In [1]: import numpy as np

In [2]: import numpy.linalg as la

In [3]: np.set_printoptions(precision=2, suppress=True, linewidth=140)

In [4]: rnd = lambda a: np.round(a, 2) + 0

In [5]: E = np.load("dump.npy")

In [6]: E
Out[6]: 
array([[-0.15, -0.15, -0.64, -0.24],
       [ 0.12,  0.12,  0.54,  0.2 ],
       [-0.49, -0.49, -0.99, -0.72],
       [ 0.12,  0.12,  0.54,  0.2 ],
       [ 0.  ,  0.  ,  0.  ,  0.  ],
       [ 0.15,  0.15,  0.64,  0.24],
       [ 0.58,  0.58,  1.  ,  0.8 ],
       [-0.18, -0.18, -0.72, -0.29],
       [ 0.12,  0.12,  0.54,  0.2 ],
       [ 0.15,  0.15,  0.64,  0.24],
       [-0.18, -0.18, -0.72, -0.29],
       [ 0.06,  0.06,  0.29,  0.1 ],
       [ 0.18,  0.18,  0.72,  0.29],
       [ 0.15,  0.15,  0.64,  0.24],
       [ 0.24,  0.24,  0.83,  0.38],
       [ 0.  ,  0.  ,  0.  ,  0.  ],
       [ 0.62,  0.62,  1.  ,  0.83],
       [ 0.4 ,  0.4 ,  0.97,  0.6 ],
       [-0.09, -0.09, -0.42, -0.15],
       [-0.4 , -0.4 , -0.97, -0.6 ],
       [ 0.03,  0.03,  0.15,  0.05],
       [-0.54, -0.54, -1.  , -0.76]])

In [7]: # rows 1 and 3 are equal

In [8]: U, sv, Vh = la.svd(E)

In [9]: rnd(sv)
Out[9]: array([4.25, 0.7 , 0.03, 0.  ])

In [10]: B = U[:, :3] @ np.diag(sv[:3]) @ Vh[:3]

In [11]: la.matrix_rank(E, rtol=0.05)
Out[11]: np.int64(2)

In [12]: rnd(B)
Out[12]: 
array([[-0.15, -0.15, -0.64, -0.24],
       [ 0.12,  0.12,  0.54,  0.2 ],
       [-0.49, -0.49, -0.99, -0.72],
       [ 0.12,  0.12,  0.54,  0.2 ],
       [ 0.  ,  0.  ,  0.  ,  0.  ],
       [ 0.15,  0.15,  0.64,  0.24],
       [ 0.58,  0.58,  1.  ,  0.8 ],
       [-0.18, -0.18, -0.72, -0.29],
       [ 0.12,  0.12,  0.54,  0.2 ],
       [ 0.15,  0.15,  0.64,  0.24],
       [-0.18, -0.18, -0.72, -0.29],
       [ 0.06,  0.06,  0.29,  0.1 ],
       [ 0.18,  0.18,  0.72,  0.29],
       [ 0.15,  0.15,  0.64,  0.24],
       [ 0.24,  0.24,  0.83,  0.38],
       [ 0.  ,  0.  ,  0.  ,  0.  ],
       [ 0.62,  0.62,  1.  ,  0.83],
       [ 0.4 ,  0.4 ,  0.97,  0.6 ],
       [-0.09, -0.09, -0.42, -0.15],
       [-0.4 , -0.4 , -0.97, -0.6 ],
       [ 0.03,  0.03,  0.15,  0.05],
       [-0.54, -0.54, -1.  , -0.76]])

In [13]: la.matrix_rank(B)
Out[13]: np.int64(3)

In [14]: U, sv, Vh = la.svd(E)

In [15]: V = Vh[:(sv > 1e-8).sum()]

In [16]: rng = np.random.default_rng(2528)

In [17]: vec = E[16] + -3 * E[1] + rng.integers(2) * np.eye(4)[3]

In [18]: rnd(vec)
Out[18]: array([ 0.26,  0.26, -0.62,  1.23])

In [19]: la.matrix_rank(np.vstack([E, vec]))
Out[19]: np.int64(3)

In [20]: rnd(np.trace(la.pinv(E) @ E))
Out[20]: np.float64(3.0)

In [21]: np.abs(np.diag(la.qr(E)[1])) > 1e-9
Out[21]: array([ True, False,  True,  True])

In [22]: np.allclose(E[:-1].T @ la.lstsq(E[:-1].T, E[-1])[0], E[-1])
Out[22]: True

In [23]: la.inv(E)
LinAlgError: Last 2 dimensions of the array must be square


In [24]: rnd(E @ la.pinv(E) @ E)
Out[24]: 
array([[-0.15, -0.15, -0.64, -0.24],
       [ 0.12,  0.12,  0.54,  0.2 ],
       [-0.49, -0.49, -0.99, -0.72],
       [ 0.12,  0.12,  0.54,  0.2 ],
       [ 0.  ,  0.  ,  0.  ,  0.  ],
       [ 0.15,  0.15,  0.64,  0.24],
       [ 0.58,  0.58,  1.  ,  0.8 ],
       [-0.18, -0.18, -0.72, -0.29],
       [ 0.12,  0.12,  0.54,  0.2 ],
       [ 0.15,  0.15,  0.64,  0.24],
       [-0.18, -0.18, -0.72, -0.29],
       [ 0.06,  0.06,  0.29,  0.1 ],
       [ 0.18,  0.18,  0.72,  0.29],
       [ 0.15,  0.15,  0.64,  0.24],
       [ 0.24,  0.24,  0.83,  0.38],
       [ 0.  ,  0.  ,  0.  ,  0.  ],
       [ 0.62,  0.62,  1.  ,  0.83],
       [ 0.4 ,  0.4 ,  0.97,  0.6 ],
       [-0.09, -0.09, -0.42, -0.15],
       [-0.4 , -0.4 , -0.97, -0.6 ],
       [ 0.03,  0.03,  0.15,  0.05],
       [-0.54, -0.54, -1.  , -0.76]])

In [25]: la.lstsq(E[:-1].T, E[-1])[2]
Out[25]: np.int32(3)

In [26]: E.reshape(2, -1)
Out[26]: 
array([[-0.15, -0.15, -0.64, -0.24,  0.12,  0.12,  0.54,  0.2 , -0.49, -0.49, -0.99, -0.72,  0.12,  0.12,  0.54,  0.2 ,  0.  ,  0.  ,
         0.  ,  0.  ,  0.15,  0.15,  0.64,  0.24,  0.58,  0.58,  1.  ,  0.8 , -0.18, -0.18, -0.72, -0.29,  0.12,  0.12,  0.54,  0.2 ,
         0.15,  0.15,  0.64,  0.24, -0.18, -0.18, -0.72, -0.29],
       [ 0.06,  0.06,  0.29,  0.1 ,  0.18,  0.18,  0.72,  0.29,  0.15,  0.15,  0.64,  0.24,  0.24,  0.24,  0.83,  0.38,  0.  ,  0.  ,
         0.  ,  0.  ,  0.62,  0.62,  1.  ,  0.83,  0.4 ,  0.4 ,  0.97,  0.6 , -0.09, -0.09, -0.42, -0.15, -0.4 , -0.4 , -0.97, -0.6 ,
         0.03,  0.03,  0.15,  0.05, -0.54, -0.54, -1.  , -0.76]])

In [27]: t3 = E.reshape(22, 2, -1)

In [28]: t3[:, 0]
Out[28]: 
array([[-0.15, -0.15],
       [ 0.12,  0.12],
       [-0.49, -0.49],
       [ 0.12,  0.12],
       [ 0.  ,  0.  ],
       [ 0.15,  0.15],
       [ 0.58,  0.58],
       [-0.18, -0.18],
       [ 0.12,  0.12],
       [ 0.15,  0.15],
       [-0.18, -0.18],
       [ 0.06,  0.06],
       [ 0.18,  0.18],
       [ 0.15,  0.15],
       [ 0.24,  0.24],
       [ 0.  ,  0.  ],
       [ 0.62,  0.62],
       [ 0.4 ,  0.4 ],
       [-0.09, -0.09],
       [-0.4 , -0.4 ],
       [ 0.03,  0.03],
       [-0.54, -0.54]])
